% ipython --no-banner

In [1]: import numpy as np

In [2]: np.set_printoptions(precision=3, suppress=True, linewidth=200, legacy="1.25")

In [3]: X = np.diag(np.array([5, 8])) + 4 * np.eye(2, k=1) + 4 * np.eye(2, k=-1)

In [4]: X
Out[4]: 
array([[5., 4.],
       [4., 8.]])

In [5]: proj = np.triu(np.array([[2, -3], [-2, 3]]), 1) + np.eye(2)

In [6]: B = proj @ X @ np.linalg.inv(proj)

In [7]: np.poly(B)
Out[7]: array([  1., -13.,  24.])

In [8]: B
Out[8]: 
array([[ -7., -41.],
       [  4.,  20.]])

In [9]: np.trace(B), np.trace(X)
Out[9]: (13.0, 13.0)

In [10]: np.linalg.matrix_rank(B)
Out[10]: 2

In [11]: L = np.linalg.cholesky(X)

In [12]: X / np.sqrt(np.outer(np.diag(X), np.diag(X)))
Out[12]: 
array([[1.   , 0.632],
       [0.632, 1.   ]])

In [13]: B = np.linalg.inv(X)

In [14]: (np.abs(B) > 1e-9).astype(int)
Out[14]: 
array([[1, 1],
       [1, 1]])

In [15]: np.linalg.det(X) * B
Out[15]: 
array([[ 8., -4.],
       [-4.,  5.]])

In [16]: B
Out[16]: 
array([[ 0.333, -0.167],
       [-0.167,  0.208]])

In [17]: vals, vecs = np.linalg.eigh(B)

In [18]: np.abs(vecs[:, -1])
Out[18]: array([0.822, 0.57 ])

In [19]: np.unique(vals.round(6) + 0, return_counts=True)[1]
Out[19]: array([1, 1])

In [20]: round(float(vals.sum()), 3), round(np.trace(B), 3)
Out[20]: (0.542, 0.542)

In [21]: vals, vecs = np.linalg.eigh(X)

In [22]: np.round(vecs.T @ vecs, 3) + 0
Out[22]: 
array([[1., 0.],
       [0., 1.]])

In [23]: np.abs(vecs[:, -1]).round(6).argmax()
Out[23]: 1

In [24]: np.abs(vecs[:, -1])
Out[24]: array([0.57 , 0.822])

In [25]: np.linalg.eigvalsh(X @ X)
Out[25]: array([  4.964, 116.036])

In [26]: np.linalg.eigvalsh(X + 5 * np.eye(2))
Out[26]: array([ 7.228, 15.772])

In [27]: np.unique(vals.round(6) + 0, return_counts=True)[1]
Out[27]: array([1, 1])

In [28]: (vals > 1e-8).sum(), (vals < -1e-8).sum()
Out[28]: (2, 0)

In [29]: vals
Out[29]: array([ 2.228, 10.772])
